$ python3 -q
>>> import numpy as np
>>> np.set_printoptions(precision=4, suppress=True, linewidth=120)
>>> rd = lambda a: np.round(a, 4) + 0
>>> E = np.load("block16.npy")
>>> E
array([[3, 0, 0, 0, 0],
       [0, 0, 0, 0, 0],
       [0, 1, 0, 0, 0]])
>>> np.argsort(-np.linalg.norm(E, axis=0).round(6), kind="stable")[:3]
array([0, 1, 2])
>>> rd(np.linalg.norm(E, 2) / np.linalg.norm(E))
np.float64(0.9487)
>>> np.linalg.cond(E) > 100
np.True_
>>> np.linalg.matrix_rank(E, rtol=0.1)
np.int64(2)
>>> r = np.linalg.matrix_rank(E)
>>> r
np.int64(2)
>>> ns = np.linalg.svd(E)[2][r:].T
>>> [int(np.linalg.matrix_rank(E[:i])) for i in range(1, len(E) + 1)]
[1, 1, 2]
>>> E @ ns
array([[0., 0., 0.],
       [0., 0., 0.],
       [0., 0., 0.]])
>>> np.linalg.matrix_rank(E.T @ E), np.linalg.matrix_rank(E @ E.T)
(np.int64(2), np.int64(2))
>>> J = np.load("out15.npy")
>>> J
array([[0.5, 0.5, 0. ],
       [0. , 1. , 0. ],
       [0. , 0.5, 0.5]])
>>> rng = np.random.default_rng(16875)
>>> z = rng.permutation(3)
>>> z
array([0, 1, 2])
>>> M2 = J[z][:, z]
>>> np.diag(M2)
array([0.5, 1. , 0.5])
>>> np.allclose(M2, J)
True
>>> M2
array([[0.5, 0.5, 0. ],
       [0. , 1. , 0. ],
       [0. , 0.5, 0.5]])
>>> np.trace(M2)
np.float64(2.0)
>>> M2 = np.linalg.inv(J)
>>> rd(np.linalg.cond(J))
np.float64(3.1861)
>>> rd(np.linalg.slogdet(J)[0])
np.float64(1.0)
>>> (J + J.T) / 2
array([[0.5 , 0.25, 0.  ],
       [0.25, 1.  , 0.25],
       [0.  , 0.25, 0.5 ]])
>>> np.allclose(J @ J.T, J.T @ J)
False
>>> np.allclose(J, J.T)
False
>>> rd(np.linalg.matrix_power(J, 4))
array([[0.0625, 0.9375, 0.    ],
       [0.    , 1.    , 0.    ],
       [0.    , 0.9375, 0.0625]])
>>> rd(np.linalg.det(J))
np.float64(0.25)
>>> mat = np.load("arr.npy")
>>> mat
array([[10,  8,  8, 15, 12, 12],
       [ 8,  0,  4, 12,  0,  6],
       [10,  6,  2, 15,  9,  3],
       [ 0,  0,  0,  5,  4,  4],
       [ 0,  0,  0,  4,  0,  2],
       [ 0,  0,  0,  5,  3,  1]])
>>> def softmax(z):
...     e = np.exp(z - z.max(axis=-1, keepdims=True))
...     return e / e.sum(axis=-1, keepdims=True)
... 
>>> rd(softmax(mat[5] + 3))
array([0.0057, 0.0057, 0.0057, 0.8519, 0.1153, 0.0156])
>>> rd(softmax(mat).sum(axis=1))
array([1., 1., 1., 1., 1., 1.])
>>> scores = mat @ mat.T / np.sqrt(6)
>>> softmax(scores).round(6).argmax(axis=1)
array([0, 0, 0, 0, 0, 0])
>>> np.allclose(mat @ mat.T, mat.T @ mat)
False
>>> (mat + mat.T) / 2
array([[10. ,  8. ,  9. ,  7.5,  6. ,  6. ],
       [ 8. ,  0. ,  5. ,  6. ,  0. ,  3. ],
       [ 9. ,  5. ,  2. ,  7.5,  4.5,  1.5],
       [ 7.5,  6. ,  7.5,  5. ,  4. ,  4.5],
       [ 6. ,  0. ,  4.5,  4. ,  0. ,  2.5],
       [ 6. ,  3. ,  1.5,  4.5,  2.5,  1. ]])
>>> rd(np.abs(np.linalg.eigvals(mat)).max())
np.float64(20.1655)
>>> np.linalg.matrix_power(mat, 3)
array([[ 4744,  2720,  2720, 12453,  7140,  7140],
       [ 2624,  1392,  1456,  6888,  3654,  3822],
       [ 3496,  1992,  1928,  9177,  5229,  5061],
       [    0,     0,     0,   593,   340,   340],
       [    0,     0,     0,   328,   174,   182],
       [    0,     0,     0,   437,   249,   241]])
>>> rd(np.sort(np.abs(np.linalg.eigvals(mat))))
array([ 2.    ,  2.0828,  4.    ,  4.1655, 10.0828, 20.1655])
>>> np.linalg.determinant(mat)
Traceback (most recent call last):
  File "<python-input-45>", line 1, in <module>
    np.linalg.determinant(mat)
    ^^^^^^^^^^^^^^^^^^^^^
AttributeError: module 'numpy.linalg' has no attribute 'determinant'
>>> rd(np.linalg.det(mat))
np.float64(14112.0)
>>> mat @ mat
array([[244, 128, 128, 549, 288, 288],
       [120,  88,  72, 270, 198, 162],
       [168,  92, 108, 378, 207, 243],
       [  0,   0,   0,  61,  32,  32],
       [  0,   0,   0,  30,  22,  18],
       [  0,   0,   0,  42,  23,  27]])
>>> (mat - mat.T) / 2
array([[ 0. ,  0. , -1. ,  7.5,  6. ,  6. ],
       [ 0. ,  0. , -1. ,  6. ,  0. ,  3. ],
       [ 1. ,  1. ,  0. ,  7.5,  4.5,  1.5],
       [-7.5, -6. , -7.5,  0. ,  0. , -0.5],
       [-6. ,  0. , -4.5,  0. ,  0. , -0.5],
       [-6. , -3. , -1.5,  0.5,  0.5,  0. ]])
>>> r0 = np.array([-5, -5, -1])
>>> np.cross(J[2, :3], J[0, :3])
array([-0.25,  0.25, -0.25])
>>> np.polyval(r0, J[2])
array([-1.  , -4.75, -4.75])
>>> feats = -3 * np.eye(4) + np.eye(4, k=1)
>>> feats
array([[-3.,  1.,  0.,  0.],
       [ 0., -3.,  1.,  0.],
       [ 0.,  0., -3.,  1.],
       [ 0.,  0.,  0., -3.]])
>>> ev, vecs = np.linalg.eig(feats)
>>> rd(np.sort(np.linalg.eigvals(np.linalg.inv(feats))))
array([-0.3333, -0.3333, -0.3333, -0.3333])
>>> rd(np.sort(np.linalg.eigvals(feats @ feats)))
array([9., 9., 9., 9.])
>>> feats @ vecs[:, 0] - ev[0] * vecs[:, 0]
array([0., 0., 0., 0.])
>>> ev
array([-3., -3., -3., -3.])
>>> w1 = np.array([[3, 1], [5, 4], [0, 1], [0, 0]])
>>> c = np.array([1, 0])
>>> H = np.maximum(feats @ w1 + c, 0)
>>> H
array([[0., 1.],
       [0., 0.],
       [1., 0.],
       [1., 0.]])
>>> (H > 0).astype(int)
array([[0, 1],
       [0, 0],
       [1, 0],
       [1, 0]])
>>> W2 = np.array([[1, 0], [2, 0]])
>>> H @ W2
array([[2., 0.],
       [0., 0.],
       [1., 0.],
       [1., 0.]])
>>> w1 @ W2
array([[ 5,  0],
       [13,  0],
       [ 2,  0],
       [ 0,  0]])
>>> (H @ W2).round(6).argmax(axis=1)
array([0, 0, 0, 0])
>>> M2 = np.array([[-1, 0], [1, -1]])
>>> W2 = np.kron(M2, feats)
>>> rd(np.linalg.norm(W2, 2)), rd(np.linalg.norm(M2, 2) * np.linalg.norm(feats, 2))
(np.float64(6.2117), np.float64(6.2117))
>>> np.linalg.matrix_rank(W2)
np.int64(8)
>>> W2.shape
(8, 8)
>>> W2
array([[ 3., -1., -0., -0., -0.,  0.,  0.,  0.],
       [-0.,  3., -1., -0.,  0., -0.,  0.,  0.],
       [-0., -0.,  3., -1.,  0.,  0., -0.,  0.],
       [-0., -0., -0.,  3.,  0.,  0.,  0., -0.],
       [-3.,  1.,  0.,  0.,  3., -1., -0., -0.],
       [ 0., -3.,  1.,  0., -0.,  3., -1., -0.],
       [ 0.,  0., -3.,  1., -0., -0.,  3., -1.],
       [ 0.,  0.,  0., -3., -0., -0., -0.,  3.]])
>>> rd(softmax(10 * E[2]))
array([0.    , 0.9998, 0.    , 0.    , 0.    ])
>>> rd(softmax(E[2] + 2))
array([0.1488, 0.4046, 0.1488, 0.1488, 0.1488])
>>> rd(softmax(E).sum(axis=1))
array([1., 1., 1.])
>>> rd(softmax(E[2]))
array([0.1488, 0.4046, 0.1488, 0.1488, 0.1488])
>>> scores = E @ E.T / np.sqrt(5)
>>> rd(softmax(scores + np.triu(np.full(scores.shape, -np.inf), 1)))
array([[1.    , 0.    , 0.    ],
       [0.5   , 0.5   , 0.    ],
       [0.2806, 0.2806, 0.4388]])
>>> rd(softmax(scores))
array([[0.9655, 0.0172, 0.0172],
       [0.3333, 0.3333, 0.3333],
       [0.2806, 0.2806, 0.4388]])
>>> rd(softmax(scores)[2] @ E)
array([0.8418, 0.4388, 0.    , 0.    , 0.    ])
>>> K = np.array([[0, 4, 0], [0, 0, -7], [6, 0, 0]])
>>> K
array([[ 0,  4,  0],
       [ 0,  0, -7],
       [ 6,  0,  0]])
>>> rd(np.linalg.svd(K, compute_uv=False))
array([7., 6., 4.])
>>> rd(np.linalg.norm(K, axis=0))
array([6., 4., 7.])
>>> K @ K.T
array([[16,  0,  0],
       [ 0, 49,  0],
       [ 0,  0, 36]])
>>> M2 = np.linalg.inv(K)
>>> K @ M2
array([[1., 0., 0.],
       [0., 1., 0.],
       [0., 0., 1.]])
>>> rd(np.linalg.det(K) * M2)
array([[  0.,   0., -28.],
       [-42.,   0.,   0.],
       [  0.,  24.,   0.]])
>>> (np.abs(M2) > 1e-9).astype(int)
array([[0, 0, 1],
       [1, 0, 0],
       [0, 1, 0]])
>>> z = rng.permutation(3)
>>> z
array([1, 2, 0])
>>> M2 = K[z][:, z]
>>> np.trace(M2)
np.int64(0)
>>> np.diag(M2)
array([0, 0, 0])
>>> rd(np.sort(np.abs(np.linalg.eigvals(M2))))
array([5.5178, 5.5178, 5.5178])
>>> rd(np.linalg.det(M2)), rd(np.linalg.det(K[z]))
(np.float64(-168.0), np.float64(-168.0))
>>> M2
array([[ 0, -7,  0],
       [ 0,  0,  6],
       [ 4,  0,  0]])
>>> M2 = np.array([[5, 1, -4, -1, 2],
...     [-3, 0, 4, -2, 5],
...     [-4, 2, 4, -4, 5],
...     [4, 4, 5, -2, -3],
...     [2, 1, 2, -2, -5]])
>>> M = np.triu(M2)
>>> M
array([[ 5,  1, -4, -1,  2],
       [ 0,  0,  4, -2,  5],
       [ 0,  0,  4, -4,  5],
       [ 0,  0,  0, -2, -3],
       [ 0,  0,  0,  0, -5]])
>>> np.allclose(M @ M.T, M.T @ M)
False
>>> np.linalg.matrix_power(M, 4)
array([[  625,   125, -1232,   515,  -588],
       [    0,     0,   256,  -176,  -115],
       [    0,     0,   256,  -160,   119],
       [    0,     0,     0,    16,   609],
       [    0,     0,     0,     0,   625]])
>>> rd(np.linalg.det(M))
np.float64(0.0)
>>> np.trace(M)
np.int64(2)
